$ python3 -q
>>> import numpy as np
>>> np.set_printoptions(precision=1, suppress=True, linewidth=120, sign=" ")
>>> M = np.loadtxt("out17.csv", delimiter=",")
>>> M
array([[ 49.,  -7., -35., -42.,   0.],
       [ 21.,  -3., -15., -18.,   0.],
       [  7.,  -1.,  -5.,  -6.,   0.],
       [ 28.,  -4., -20., -24.,   0.]])
>>> rng = np.random.default_rng(774245)
>>> out = M + rng.integers(-2, 3, (4, 1)) @ rng.integers(-2, 3, (1, 5))
>>> out
array([[ 51.,  -9., -39., -42.,  -4.],
       [ 22.,  -4., -17., -18.,  -2.],
       [  6.,   0.,  -3.,  -6.,   2.],
       [ 28.,  -4., -20., -24.,   0.]])
>>> np.linalg.matrix_rank(out - M, tol=1e-8)
np.int64(1)
>>> np.round(np.linalg.svd(out - M, compute_uv=False), 1) + 0
array([ 7.7,  0. ,  0. ,  0. ])
>>> np.abs(out - M).sum(axis=1)
array([ 12.,   6.,   6.,   0.])
>>> A = np.loadtxt("run9.csv", delimiter=",")
>>> A
array([[-1.4, -0.9,  0.5, -2.5],
       [ 2.3,  0.2,  1.3,  1.3],
       [ 0.7, -0.7, -2.6,  1. ],
       [-0.1,  1. ,  1.7,  2.3],
       [-1. ,  2.7,  0.3, -0.8],
       [-0.8, -1. ,  0.4, -2.7],
       [-3. ,  0.5,  0.1,  0.3],
       [-1.9,  0.2, -1.6,  1.6],
       [-1.4, -0.6,  1.9,  1.8],
       [ 1.5, -1. ,  1.3,  2. ],
       [-0.5, -2.6, -1.2,  0.9],
       [ 1.2, -2.3,  1.2,  0.9],
       [ 1.3, -0.1,  2.6, -0.5],
       [-2.4, -0.8, -1. , -1.3],
       [-2.3, -0.8,  1.2,  1.2],
       [ 0.4,  0.9,  0.5,  2.8],
       [ 1.3,  1.2, -1.8, -1.6],
       [ 1.1,  2.3, -0.9,  1.3],
       [-2.5,  0.8,  0.6,  1.2],
       [ 2.3,  0.9, -1.7, -0.3],
       [ 2.1, -1. , -1.7, -0.8],
       [-1. ,  2.8, -0.2,  0.6],
       [-2.3,  1.9, -0.2, -0.4],
       [-1.7, -0.4,  0.4,  2.4],
       [ 0.2,  2.6, -1.3, -0.7],
       [-0.2, -1. ,  0.1,  2.8],
       [ 0.9,  0.7,  0.1,  2.8],
       [-2.3,  0. ,  0.1,  1.9],
       [-1.4,  0.6,  1.2, -2.3],
       [ 0. , -2.2,  0.6,  2. ],
       [ 0.9, -2.4, -1.6,  0.1],
       [ 2.8,  1. , -0.2,  0.5],
       [-0.8, -1.7,  1.9,  1.4],
       [-1.9, -1.9,  0.6, -1.2],
       [-1.9,  1.7, -1.5, -0.2],
       [ 2. ,  1.4,  1. , -1.4]])
>>> r = np.linalg.matrix_rank(M)
>>> r
np.int64(1)
>>> null = np.linalg.svd(M)[2][r:].T
>>> np.round(null @ null.T, 1) + 0
array([[ 0.6,  0.1,  0.3,  0.4,  0. ],
       [ 0.1,  1. ,  0. , -0.1,  0. ],
       [ 0.3,  0. ,  0.8, -0.3,  0. ],
       [ 0.4, -0.1, -0.3,  0.7,  0. ],
       [ 0. ,  0. ,  0. ,  0. ,  1. ]])
>>> [int(np.linalg.matrix_rank(M[:, :j + 1])) for j in range(5)]
[1, 1, 1, 1, 1]
>>> np.round(M @ null, 1) + 0
array([[ 0.,  0.,  0.,  0.],
       [ 0.,  0.,  0.,  0.],
       [ 0.,  0.,  0.,  0.],
       [ 0.,  0.,  0.,  0.]])
>>> null.shape
(5, 4)
>>> cen = A - A.mean(axis=0)
>>> Uu, sig, VT = np.linalg.svd(cen, full_matrices=False)
>>> np.abs(Uu[:, 0]).argmax()
np.int64(16)
>>> sig
array([ 9.8,  9.8,  8.5,  7. ])
>>> sig ** 2 / (sig ** 2).sum()
array([ 0.3,  0.3,  0.2,  0.2])
>>> round(float((sig ** 2).sum() ** 2 / (sig ** 4).sum()), 1)
3.8
>>> X = np.load("a.npy")
>>> X
array([[ 0,  0,  0,  2],
       [ 0,  0,  4, -2],
       [ 0, -3,  0,  3],
       [-6,  3,  6, -3]])
>>> round(np.linalg.norm(X), 1)
np.float64(11.5)
>>> np.linalg.svd(X, compute_uv=False)
array([ 10.3,   3.9,   3.1,   1.2])
>>> np.abs(X).max()
np.int64(6)
>>> np.count_nonzero(X)
np.int64(9)
>>> X - X[0]
array([[ 0,  0,  0,  0],
       [ 0,  0,  4, -4],
       [ 0, -3,  0,  1],
       [-6,  3,  6, -5]])
>>> X.shape
(4, 4)
>>> X.sum(axis=1)
array([ 2,  2,  0,  0])
>>> x = np.array([1, -3, -1, 0])
>>> rhs = X @ x
>>> beta, lr = np.zeros(4), 1 / np.linalg.norm(X, 2) ** 2
>>> for i in range(8):
...     beta -= lr * X.T @ (X @ beta - rhs)
...     if i % 2 == 0: print(i, round(np.linalg.norm(X @ beta - rhs), 1))
... 
0 5.2
2 4.4
4 3.7
6 3.2
>>> round(np.linalg.cond(X), 1)
np.float64(8.8)
>>> beta
array([ 1.4, -1.5, -0.9,  1. ])
>>> mat = np.array([[-2, 0, 0, 0, 3, -3, 2, -2],
...     [-2, -3, -1, 0, 0, 1, -2, -3],
...     [-1, 1, -3, 0, -1, 3, 2, 3],
...     [-2, 1, 3, -1, -2, -1, 2, 0],
...     [2, 3, -3, -2, -1, -3, -3, 2],
...     [-1, 3, 3, -2, -1, -2, -3, 3],
...     [-2, -2, -3, -3, -3, 1, -2, 1],
...     [1, 1, -1, 1, -3, -2, -3, -3]])
>>> mat[:, 1] = 5 * mat[:, 5]
>>> mat
array([[ -2, -15,   0,   0,   3,  -3,   2,  -2],
       [ -2,   5,  -1,   0,   0,   1,  -2,  -3],
       [ -1,  15,  -3,   0,  -1,   3,   2,   3],
       [ -2,  -5,   3,  -1,  -2,  -1,   2,   0],
       [  2, -15,  -3,  -2,  -1,  -3,  -3,   2],
       [ -1, -10,   3,  -2,  -1,  -2,  -3,   3],
       [ -2,   5,  -3,  -3,  -3,   1,  -2,   1],
       [  1, -10,  -1,   1,  -3,  -2,  -3,  -3]])
>>> # null space of dimension 1
>>> gram = M.T @ M
>>> np.diag(gram)
array([ 3675.,    75.,  1875.,  2700.,     0.])
>>> np.trace(gram), (M ** 2).sum()
(np.float64(8325.0), np.float64(8325.0))
>>> x = np.array([2, -3, -2, 0, 0, 0, -3, -3])
>>> (mat @ x).argmax()
np.int64(4)
>>> mat @ x
array([ 41,  -2, -56,  -1,  58,  22, -10,  52])
>>> np.einsum("ij,j->i", mat, x)
array([ 41,  -2, -56,  -1,  58,  22, -10,  52])
>>> mat @ (2 * x)
array([  82,   -4, -112,   -2,  116,   44,  -20,  104])
>>> mat @ np.eye(8)[3]
array([ 0.,  0.,  0., -1., -2., -2., -3.,  1.])
>>> np.linalg.norm(mat @ x) <= np.linalg.norm(mat, 2) * np.linalg.norm(x) + 1e-9
np.True_
>>> np.sign((mat @ x).round(6))
array([ 1, -1, -1, -1,  1,  1, -1,  1])
>>> round(np.linalg.norm(mat, 2) / np.linalg.norm(mat), 1)
np.float64(0.9)
>>> np.linalg.matrix_rank(mat, rtol=0.1)
np.int64(6)
>>> mat.shape
(8, 8)
>>> mat.mean(axis=0)
array([-0.9, -3.8, -0.6, -0.9, -1. , -0.8, -0.9,  0.1])
>>> mat - mat[0]
array([[ 0,  0,  0,  0,  0,  0,  0,  0],
       [ 0, 20, -1,  0, -3,  4, -4, -1],
       [ 1, 30, -3,  0, -4,  6,  0,  5],
       [ 0, 10,  3, -1, -5,  2,  0,  2],
       [ 4,  0, -3, -2, -4,  0, -5,  4],
       [ 1,  5,  3, -2, -4,  1, -5,  5],
       [ 0, 20, -3, -3, -6,  4, -4,  3],
       [ 3,  5, -1,  1, -6,  1, -5, -1]])
>>> mat.sum(axis=0)
array([ -7, -30,  -5,  -7,  -8,  -6,  -7,   1])
>>> mat[8]
Traceback (most recent call last):
  File "<python-input-61>", line 1, in <module>
    mat[8]
    ~~~^^^
IndexError: index 8 is out of bounds for axis 0 with size 8
>>> mat.sum(axis=1)
array([-17,  -2,  18,  -6, -23, -13,  -6, -20])
>>> np.abs(mat).max()
np.int64(15)
>>> m1 = np.load("sample8.npy")
>>> m1
array([[-2, -1,  0,  1],
       [ 2,  3,  4,  5],
       [ 6,  7,  8,  9],
       [10, 11, 12, 13],
       [14, 15, 16, 17],
       [18, 19, 20, 21],
       [22, 23, 24, 25]])
>>> # rows and columns are dependent
>>> T = np.stack([m1, -2 * m1, m1[::-1]])
>>> np.linalg.norm(T, axis=(1, 2))
array([  74.4,  148.7,   74.4])
>>> r = np.linalg.matrix_rank(m1)
>>> r
np.int64(2)
>>> null = np.linalg.svd(m1)[2][r:].T
>>> [int(np.linalg.matrix_rank(np.delete(m1, i, axis=0))) for i in range(7)]
[2, 2, 2, 2, 2, 2, 2]
>>> null @ null.T
array([[ 0.3, -0.4, -0.1,  0.2],
       [-0.4,  0.7, -0.2, -0.1],
       [-0.1, -0.2,  0.7, -0.4],
       [ 0.2, -0.1, -0.4,  0.3]])
>>> np.linalg.matrix_rank(m1.T @ m1), np.linalg.matrix_rank(m1 @ m1.T)
(np.int64(2), np.int64(2))
>>> [int(np.linalg.matrix_rank(m1[:i])) for i in range(1, len(m1) + 1)]
[1, 2, 2, 2, 2, 2, 2]
>>> null.shape
(4, 2)
>>> out = m1 + rng.integers(-2, 3, (7, 2)) @ rng.integers(-2, 3, (2, 4))
>>> out
array([[-2, -1,  0,  1],
       [-1,  1,  5,  3],
       [ 6,  3, 10,  5],
       [ 9, 17,  9, 19],
       [10, 15, 16, 17],
       [17, 17, 21, 19],
       [20, 27, 22, 29]])
>>> np.round(np.linalg.svd(out - m1, compute_uv=False), 1) + 0
array([ 13.1,   5.5,   0. ,   0. ])
>>> out - m1
array([[ 0,  0,  0,  0],
       [-3, -2,  1, -2],
       [ 0, -4,  2, -4],
       [-1,  6, -3,  6],
       [-4,  0,  0,  0],
       [-1, -2,  1, -2],
       [-2,  4, -2,  4]])
